$ python3 -q
>>> import numpy as np
>>> from numpy import linalg as LA
>>> np.set_printoptions(precision=1, suppress=True, linewidth=100)
>>> J = np.loadtxt("dump.csv", delimiter=",")
>>> J
array([[ 0.4,  0.5,  0.2],
       [ 0.5,  0.6, -0.1],
       [ 0.2, -0.1,  1. ]])
>>> # rank 2
>>> Uu, sv, Vt = LA.svd(J)
>>> sv.round(1) + 0
array([1., 1., 0.])
>>> out = Uu[:, :2] @ np.diag(sv[:2]) @ Vt[:2]
>>> round(LA.norm(J - out) / LA.norm(J), 1)
np.float64(0.0)
>>> print(LA.matrix_rank(J, rtol=0.05))
2
>>> out
array([[ 0.4,  0.5,  0.2],
       [ 0.5,  0.6, -0.1],
       [ 0.2, -0.1,  1. ]])
>>> round(LA.det(J), 1)
np.float64(-0.0)
>>> np.round(np.trace(J), 1)
np.float64(2.0)
>>> J @ J
array([[ 0.4,  0.5,  0.2],
       [ 0.5,  0.6, -0.1],
       [ 0.2, -0.1,  1. ]])
>>> round(np.abs(LA.eigvals(J)).max(), 1)
np.float64(1.0)
>>> rng = np.random.default_rng(805)
>>> lab = rng.permutation(3)
>>> print(lab)
[1 0 2]
>>> out = J[lab][:, lab]
>>> print(np.diag(out))
[0.6 0.4 1. ]
>>> out
array([[ 0.6,  0.5, -0.1],
       [ 0.5,  0.4,  0.2],
       [-0.1,  0.2,  1. ]])
>>> np.allclose(out, J)
False
>>> m1 = np.load("m.npy")
>>> print(m1.round(1) + 0)
[[ -2.9  -6.3  -2.9   2.7   3.    5.3   7.1   6.1]
 [  1.1   0.    3.1   2.8   3.    3.1   0.9   2. ]
 [ -7.6  -8.   -8.6   6.6   3.    3.6  11.4   8.1]
 [ -1.9  -3.5  -1.1   3.6   3.    3.8   4.9   4.5]
 [  0.3  -3.2   1.4   1.4   3.    4.9   3.1   3.8]
 [  2.9   2.3   5.7   2.6   3.    2.4  -1.6   0.4]
 [  1.9  -1.4   3.6   1.    3.    4.5   1.    2.5]
 [ -1.2   1.9   1.    6.9   3.    0.2   1.7   1.6]
 [ -3.   -5.4  -2.9   3.5   3.    4.6   6.7   5.7]
 [ -1.5  -2.2  -0.4   4.2   3.    3.1   4.    3.7]
 [ -0.1  -0.4   1.7   3.9   3.    2.6   2.    2.5]
 [ -0.9  -0.3   0.7   4.9   3.    2.    2.6   2.6]
 [ -1.5   0.4   0.3   6.1   3.    1.1   2.7   2.4]
 [  3.7  -0.3   5.9  -0.2   3.    4.9  -0.9   1.5]
 [  2.6   0.    4.8   1.2   3.    4.   -0.2   1.6]
 [ -0.6   2.9   2.    6.9   3.   -0.1   0.7   1. ]
 [ -1.   -0.1   0.8   5.1   3.    1.9   2.5   2.6]
 [ -1.3  -2.6  -0.2   3.6   3.    3.6   4.    3.9]
 [  2.5   0.    4.7   1.3   3.    4.   -0.1   1.6]
 [  1.2   2.2   3.8   4.4   3.    1.5  -0.3   0.8]
 [ -3.2 -10.   -4.2   0.2   3.    7.9   9.2   8.1]
 [  1.    2.    3.6   4.5   3.    1.5   0.    1. ]
 [  6.3   3.2   9.8  -0.7   3.    4.   -4.6  -0.9]
 [  3.8   6.5   7.8   4.7   3.   -0.1  -4.4  -1.9]
 [ -0.3   2.7   2.2   6.5   3.    0.2   0.7   1. ]
 [  0.5  -0.1   2.4   3.5   3.    2.8   1.5   2.2]
 [  1.7   1.6   4.2   3.4   3.    2.3  -0.3   1. ]
 [  1.5   1.4   3.9   3.6   3.    2.2  -0.1   1.2]
 [  6.5   1.3   9.5  -2.2   3.    5.5  -3.8   0. ]
 [  0.8   1.6   3.1   4.4   3.    1.7   0.4   1.3]
 [ -2.1  -6.2  -2.    1.8   3.    5.7   6.4   5.9]
 [ -0.7   5.7   2.5   9.3   3.   -2.4  -0.6  -0.4]]
>>> # looks like rank 3
>>> x0 = np.array([-2, -2, -1, 2, -1, -1, 2, -2])
>>> h1 = np.maximum(m1 @ x0, 0)
>>> h1
array([20.2,  0. , 52.9, 13. ,  0. ,  0. ,  0. ,  8.3, 21.1, 10.5,  0.6,  6.5, 10.7,  0. ,  0. ,
        3.9,  6.7,  9. ,  0. ,  0. , 22.4,  0. ,  0. ,  0. ,  2.1,  0. ,  0. ,  0. ,  0. ,  0. ,
       14.6,  5.2])
>>> np.tanh(m1 @ x0)
array([ 1. , -1. ,  1. ,  1. , -1. , -1. , -1. ,  1. ,  1. ,  1. ,  0.5,  1. ,  1. , -1. , -1. ,
        1. ,  1. ,  1. , -1. , -1. ,  1. , -1. , -1. , -1. ,  1. , -1. , -1. , -1. , -1. , -1. ,
        1. ,  1. ])
>>> np.flatnonzero(h1 > 1e-9)
array([ 0,  2,  3,  7,  8,  9, 10, 11, 12, 15, 16, 17, 20, 24, 30, 31])
>>> m1.T @ h1
array([ -721.8, -1007.1,  -674.1,   914.3,   623.7,   797.9,  1408.7,  1151.8])
